In [1]: import numpy as np

In [2]: np.set_printoptions(precision=3, suppress=True, linewidth=140, legacy="1.25")

In [3]: F = np.load("m.npy")

In [4]: F
Out[4]: 
array([[-1.925,  3.096, -2.037, -0.756, -1.082,  2.062,  3.227, -0.103],
       [-1.887,  3.187, -1.849, -0.989, -1.034,  2.133,  3.008,  0.218],
       [-2.034,  3.054, -2.11 , -1.056, -0.932,  1.989,  3.026, -0.119],
       [-1.975,  3.028, -2.117, -1.043, -1.111,  2.029,  2.97 , -0.119],
       [-2.095,  2.957, -2.137, -0.921, -0.939,  2.191,  3.034,  0.012],
       [-1.95 ,  2.856, -1.926, -1.017, -1.003,  2.108,  3.009, -0.144],
       [-2.013,  3.121, -2.088, -1.103, -1.046,  2.06 ,  2.958, -0.173],
       [-2.036,  2.966, -1.997, -1.026, -1.079,  2.059,  3.093, -0.057],
       [-1.786,  3.022, -2.058, -1.087, -0.947,  2.058,  3.075, -0.085],
       [-2.021,  2.965, -1.999, -0.973, -1.013,  2.085,  3.047, -0.017],
       [-1.951,  3.091, -1.89 , -1.086, -1.028,  2.159,  2.98 , -0.097],
       [-1.929,  3.031, -2.074, -1.101, -1.046,  1.922,  2.87 , -0.037],
       [-1.897,  3.142, -1.9  , -0.991, -0.942,  1.934,  2.939, -0.098],
       [-1.956,  3.047, -2.047, -1.044, -1.006,  1.949,  3.031,  0.015],
       [-2.026,  3.116, -2.03 , -0.945, -1.025,  2.117,  2.936,  0.056],
       [ 1.914, -2.031, -2.06 ,  1.056, -1.029,  1.895, -0.956,  3.008],
       [ 1.987, -2.104, -2.072,  0.992, -0.987,  2.105, -1.067,  3.041],
       [ 1.96 , -2.163, -2.34 ,  0.912, -1.083,  2.128, -0.856,  2.994],
       [ 2.028, -2.019, -2.105,  1.037, -0.856,  1.961, -0.972,  2.934],
       [ 1.924, -2.019, -1.953,  0.928, -0.938,  1.971, -1.014,  2.998],
       [ 1.989, -2.045, -2.212,  1.034, -1.026,  2.031, -0.903,  2.832],
       [ 1.859, -1.925, -1.971,  1.027, -1.242,  1.985, -0.956,  3.048],
       [ 1.874, -1.843, -2.109,  1.154, -1.082,  1.94 , -0.921,  2.933],
       [ 1.893, -2.132, -2.012,  0.931, -0.914,  2.088, -1.095,  2.913],
       [ 2.09 , -1.83 , -1.784,  0.908, -0.895,  1.9  , -0.954,  2.9  ],
       [ 1.762, -2.021, -1.856,  0.993, -0.927,  2.018, -1.162,  2.773],
       [ 1.967, -1.872, -1.931,  1.121, -1.278,  2.065, -1.023,  3.245],
       [ 1.949, -1.962, -2.153,  1.108, -1.049,  1.891, -1.165,  3.03 ],
       [ 1.878, -2.046, -1.895,  1.04 , -0.971,  2.253, -0.984,  2.829],
       [ 2.111, -1.889, -2.164,  0.831, -0.988,  2.176, -1.137,  2.951]])

In [5]: gram = np.cov(F, rowvar=False)

In [6]: np.round(np.polyfit(F[:, 6], F[:, 4], 1), 3) + 0
Out[6]: array([ 0.   , -1.017])

In [7]: F.std(axis=0)
Out[7]: array([1.957, 2.521, 0.118, 1.011, 0.09 , 0.093, 2.014, 1.509])

In [8]: np.linalg.eigvalsh(gram)[::-1]
Out[8]: array([18.111,  0.018,  0.016,  0.011,  0.009,  0.007,  0.004,  0.004])

In [9]: u = np.array([-7, 9])

In [10]: np.convolve(F[22], u)
Out[10]: array([-13.118,  29.767,  -1.824, -27.059,  17.96 , -23.318,  23.907, -28.82 ,  26.397])

In [11]: x0 = np.array([5, 4, 1, 4, 5, 1, 4, 5])

In [12]: rhs = F @ x0

In [13]: np.linalg.lstsq(F, rhs)[0]
Out[13]: array([5., 4., 1., 4., 5., 1., 4., 5.])

In [14]: np.linalg.solve(F.T @ F, F.T @ rhs)
Out[14]: array([5., 4., 1., 4., 5., 1., 4., 5.])

In [15]: try:
    ...:     np.linalg.solve(F, rhs)
    ...: except np.linalg.LinAlgError as e:
    ...:     print("failed:", e)
    ...: 
failed: Last 2 dimensions of the array must be square

In [16]: np.round(np.linalg.pinv(F) @ F, 3) + 0
Out[16]: 
array([[1., 0., 0., 0., 0., 0., 0., 0.],
       [0., 1., 0., 0., 0., 0., 0., 0.],
       [0., 0., 1., 0., 0., 0., 0., 0.],
       [0., 0., 0., 1., 0., 0., 0., 0.],
       [0., 0., 0., 0., 1., 0., 0., 0.],
       [0., 0., 0., 0., 0., 1., 0., 0.],
       [0., 0., 0., 0., 0., 0., 1., 0.],
       [0., 0., 0., 0., 0., 0., 0., 1.]])

In [17]: rng = np.random.default_rng(674828)

In [18]: rhs = rhs + 0.05 * rng.normal(size=30)

In [19]: rhs
Out[19]: 
array([ 6.728,  7.521,  4.563,  3.727,  5.218,  4.125,  3.685,  4.37 ,  5.965,  4.999,  4.899,  4.021,  5.73 ,  5.228,  5.515, 11.592,
       11.471, 10.765, 12.539, 11.521, 11.111, 10.892, 12.059, 10.395, 13.068,  9.474, 12.71 , 11.358, 11.074, 11.608])

In [20]: beta, *_ = np.linalg.lstsq(F, rhs)

In [21]: np.round(F.T @ (rhs - F @ beta), 3) + 0
Out[21]: array([0., 0., 0., 0., 0., 0., 0., 0.])

In [22]: beta.round()
Out[22]: array([5., 4., 1., 4., 5., 1., 4., 5.])

In [23]: np.round(np.linalg.norm(rhs - F @ beta), 3)
Out[23]: 0.173

In [24]: X = np.load("out17.npy")

In [25]: X
Out[25]: 
array([[ 3.006,  1.922,  1.053, -0.028, -0.014,  2.03 ,  1.016, -0.004,  1.974],
       [ 2.984,  2.023,  0.995, -0.037,  0.053,  1.913,  1.071, -0.038,  2.036],
       [ 3.012,  2.055,  1.049, -0.034, -0.027,  1.954,  1.029,  0.031,  2.041],
       [ 2.972,  1.953,  0.891, -0.068,  0.01 ,  2.066,  0.858,  0.016,  2.003],
       [ 2.966,  2.016,  0.979, -0.036,  0.014,  2.034,  1.072,  0.049,  2.014],
       [ 2.998,  2.034,  0.981,  0.075, -0.009,  1.906,  0.972, -0.129,  2.044],
       [ 2.951,  1.972,  1.032,  0.03 ,  0.028,  2.023,  1.016,  0.   ,  1.993],
       [-0.109,  1.991,  2.989, -0.058,  1.963,  2.96 ,  0.993,  0.894,  0.942],
       [ 0.028,  1.965,  3.059,  0.032,  2.061,  2.939,  0.959,  1.019,  0.998],
       [ 0.04 ,  1.936,  3.026, -0.155,  2.005,  2.97 ,  1.047,  1.021,  0.95 ],
       [-0.046,  2.023,  3.001,  0.025,  2.017,  2.946,  1.008,  1.017,  1.024],
       [ 0.002,  2.088,  3.053, -0.046,  1.931,  3.016,  1.081,  0.915,  1.035],
       [ 0.022,  2.094,  2.922, -0.049,  1.915,  3.069,  1.037,  0.953,  1.004],
       [ 0.016,  2.005,  3.015,  0.015,  1.999,  3.066,  0.991,  0.975,  0.996]])

In [26]: U, sv, Vh = np.linalg.svd(X)

In [27]: sv
Out[27]: array([17.193,  8.231,  0.27 ,  0.235,  0.225,  0.15 ,  0.123,  0.092,  0.038])

In [28]: np.argmax(sv[:-1] / (sv[1:] + 1e-6)) + 1
Out[28]: 2

In [29]: M2 = U[:, :2] @ np.diag(sv[:2]) @ Vh[:2]

In [30]: round(np.linalg.norm(X - M2, 2), 3), np.round(sv[2], 3)
Out[30]: (0.27, 0.27)

In [31]: x0 = np.array([1, 0, 1, 1, 2, 1, 0, 1, 0])

In [32]: rhs = X @ x0

In [33]: np.round(np.linalg.solve(X.T @ X, X.T @ rhs), 3) + 0
Out[33]: array([1., 0., 1., 1., 2., 1., 0., 1., 0.])

In [34]: np.round(np.linalg.lstsq(X, rhs)[0], 3) + 0
Out[34]: array([1., 0., 1., 1., 2., 1., 0., 1., 0.])

In [35]: np.round(np.linalg.pinv(X) @ X, 3) + 0
Out[35]: 
array([[1., 0., 0., 0., 0., 0., 0., 0., 0.],
       [0., 1., 0., 0., 0., 0., 0., 0., 0.],
       [0., 0., 1., 0., 0., 0., 0., 0., 0.],
       [0., 0., 0., 1., 0., 0., 0., 0., 0.],
       [0., 0., 0., 0., 1., 0., 0., 0., 0.],
       [0., 0., 0., 0., 0., 1., 0., 0., 0.],
       [0., 0., 0., 0., 0., 0., 1., 0., 0.],
       [0., 0., 0., 0., 0., 0., 0., 1., 0.],
       [0., 0., 0., 0., 0., 0., 0., 0., 1.]])

In [36]: rhs = rhs + 0.05 * rng.normal(size=14)

In [37]: rhs
Out[37]: array([ 6.027,  5.901,  5.997,  5.886,  6.041,  5.887,  6.125, 10.669, 11.167, 10.93 , 10.876, 10.742, 10.762, 11.079])

In [38]: beta, *_ = np.linalg.lstsq(X, rhs)

In [39]: np.round(np.linalg.norm(rhs - X @ beta), 3)
Out[39]: 0.098

In [40]: [round(float(np.linalg.norm(np.linalg.solve(X.T @ X + lam * np.eye(9), X.T @ rhs))), 2) for lam in (0, 1, 10, 100)]
Out[40]: [4.13, 2.01, 1.93, 1.44]

In [41]: beta.round()
Out[41]: array([ 2.,  1.,  1.,  1.,  2.,  1., -0.,  1., -2.])

In [42]: z = rng.permutation(9)

In [43]: M2 = X[:, z] * rng.choice([-1, 1], 9)

In [44]: M2
Out[44]: 
array([[ 2.03 ,  0.004, -1.922, -0.028,  1.974, -3.006,  1.016,  0.014,  1.053],
       [ 1.913,  0.038, -2.023, -0.037,  2.036, -2.984,  1.071, -0.053,  0.995],
       [ 1.954, -0.031, -2.055, -0.034,  2.041, -3.012,  1.029,  0.027,  1.049],
       [ 2.066, -0.016, -1.953, -0.068,  2.003, -2.972,  0.858, -0.01 ,  0.891],
       [ 2.034, -0.049, -2.016, -0.036,  2.014, -2.966,  1.072, -0.014,  0.979],
       [ 1.906,  0.129, -2.034,  0.075,  2.044, -2.998,  0.972,  0.009,  0.981],
       [ 2.023, -0.   , -1.972,  0.03 ,  1.993, -2.951,  1.016, -0.028,  1.032],
       [ 2.96 , -0.894, -1.991, -0.058,  0.942,  0.109,  0.993, -1.963,  2.989],
       [ 2.939, -1.019, -1.965,  0.032,  0.998, -0.028,  0.959, -2.061,  3.059],
       [ 2.97 , -1.021, -1.936, -0.155,  0.95 , -0.04 ,  1.047, -2.005,  3.026],
       [ 2.946, -1.017, -2.023,  0.025,  1.024,  0.046,  1.008, -2.017,  3.001],
       [ 3.016, -0.915, -2.088, -0.046,  1.035, -0.002,  1.081, -1.931,  3.053],
       [ 3.069, -0.953, -2.094, -0.049,  1.004, -0.022,  1.037, -1.915,  2.922],
       [ 3.066, -0.975, -2.005,  0.015,  0.996, -0.016,  0.991, -1.999,  3.015]])

In [45]: U, _, Vh = np.linalg.svd(X.T @ M2)

In [46]: np.round(np.linalg.lstsq(X, M2)[0], 3) + 0
Out[46]: 
array([[ 0.,  0.,  0.,  0.,  0., -1.,  0.,  0.,  0.],
       [ 0.,  0., -1.,  0.,  0.,  0.,  0.,  0.,  0.],
       [ 0.,  0.,  0.,  0.,  0.,  0.,  0.,  0.,  1.],
       [ 0.,  0.,  0.,  1.,  0.,  0.,  0.,  0.,  0.],
       [ 0.,  0.,  0.,  0.,  0.,  0.,  0., -1.,  0.],
       [ 1.,  0.,  0.,  0.,  0.,  0.,  0.,  0.,  0.],
       [ 0.,  0.,  0.,  0.,  0.,  0.,  1.,  0.,  0.],
       [ 0., -1.,  0.,  0.,  0.,  0.,  0.,  0.,  0.],
       [ 0.,  0.,  0.,  0.,  1.,  0.,  0.,  0.,  0.]])

In [47]: z
Out[47]: array([5, 7, 1, 3, 8, 0, 6, 4, 2])

In [48]: proj = X @ np.linalg.solve(X.T @ X, X.T)

In [49]: np.round(np.trace(proj), 3)
Out[49]: 9.0

In [50]: proj @ X[:, 0]
Out[50]: array([ 3.006,  2.984,  3.012,  2.972,  2.966,  2.998,  2.951, -0.109,  0.028,  0.04 , -0.046,  0.002,  0.022,  0.016])

In [51]: J = np.load("x.npy")

In [52]: J
Out[52]: 
array([[ 1.3  , -3.874, -0.5  ,  0.5  , -0.2  , -0.9  ],
       [-0.6  ,  1.812,  0.   ,  0.5  , -1.   ,  0.8  ],
       [ 0.2  , -0.603,  0.2  ,  1.   ,  0.1  , -1.5  ],
       [ 0.7  , -2.117,  0.6  , -0.8  ,  0.4  ,  1.1  ],
       [-0.4  ,  1.197, -0.9  , -1.3  , -0.3  , -0.7  ],
       [-0.9  ,  2.716,  0.   , -0.9  ,  0.9  ,  1.5  ],
       [ 0.3  , -0.868,  0.2  ,  1.4  , -0.9  , -0.8  ],
       [ 0.1  , -0.302, -0.5  , -0.6  ,  0.3  , -1.1  ],
       [-0.9  ,  2.726,  1.7  ,  2.3  ,  1.1  , -0.8  ],
       [ 0.9  , -2.696, -0.8  , -0.5  , -0.2  ,  0.4  ],
       [-0.3  ,  0.854,  1.8  , -0.5  ,  0.6  ,  0.9  ],
       [ 2.3  , -6.887, -2.4  ,  0.7  ,  0.5  ,  0.7  ],
       [ 1.4  , -4.193,  1.6  , -0.1  ,  0.6  , -0.6  ],
       [ 1.1  , -3.311, -1.4  ,  0.3  ,  1.7  ,  0.1  ],
       [-0.4  ,  1.195, -1.5  , -0.9  ,  0.2  ,  0.5  ],
       [ 0.9  , -2.726,  1.1  , -1.4  , -0.2  ,  0.4  ],
       [ 1.4  , -4.2  ,  3.3  , -0.7  , -1.6  ,  0.2  ],
       [-1.5  ,  4.513,  1.3  , -0.7  ,  0.8  ,  0.6  ],
       [-1.7  ,  5.12 , -0.7  ,  0.3  ,  0.3  ,  1.2  ],
       [ 0.1  , -0.332,  0.8  , -0.8  ,  1.3  , -1.5  ],
       [ 2.8  , -8.414, -0.4  , -0.1  ,  0.1  ,  0.2  ],
       [ 0.1  , -0.332,  0.9  ,  1.4  , -0.9  , -0.7  ],
       [ 1.   , -2.979,  0.3  , -0.6  ,  0.8  ,  0.1  ],
       [-1.3  ,  3.89 ,  0.7  ,  2.   , -1.2  , -1.6  ],
       [ 0.   ,  0.04 ,  0.   , -0.3  ,  0.4  , -0.2  ],
       [-1.   ,  3.008,  0.4  , -1.   , -1.1  , -0.2  ],
       [-0.4  ,  1.236,  0.6  ,  1.3  , -0.3  , -1.6  ],
       [ 0.9  , -2.721, -0.4  ,  1.3  ,  1.7  , -0.5  ],
       [-2.1  ,  6.295, -1.7  , -0.7  ,  0.9  ,  0.7  ]])

In [53]: np.round(np.abs(np.linalg.svd(J)[2][-1]), 3) + 0
Out[53]: array([0.949, 0.316, 0.001, 0.002, 0.001, 0.   ])

In [54]: np.linalg.cond(J) > 100
Out[54]: True

In [55]: round(np.log10(np.linalg.cond(J)))
Out[55]: 3

In [56]: np.linalg.matrix_rank(J, rtol=0.1)
Out[56]: 5

In [57]: [round(float(x), 3) for x in np.linalg.svd(J, compute_uv=False)[:3]]
Out[57]: [19.721, 6.901, 5.946]
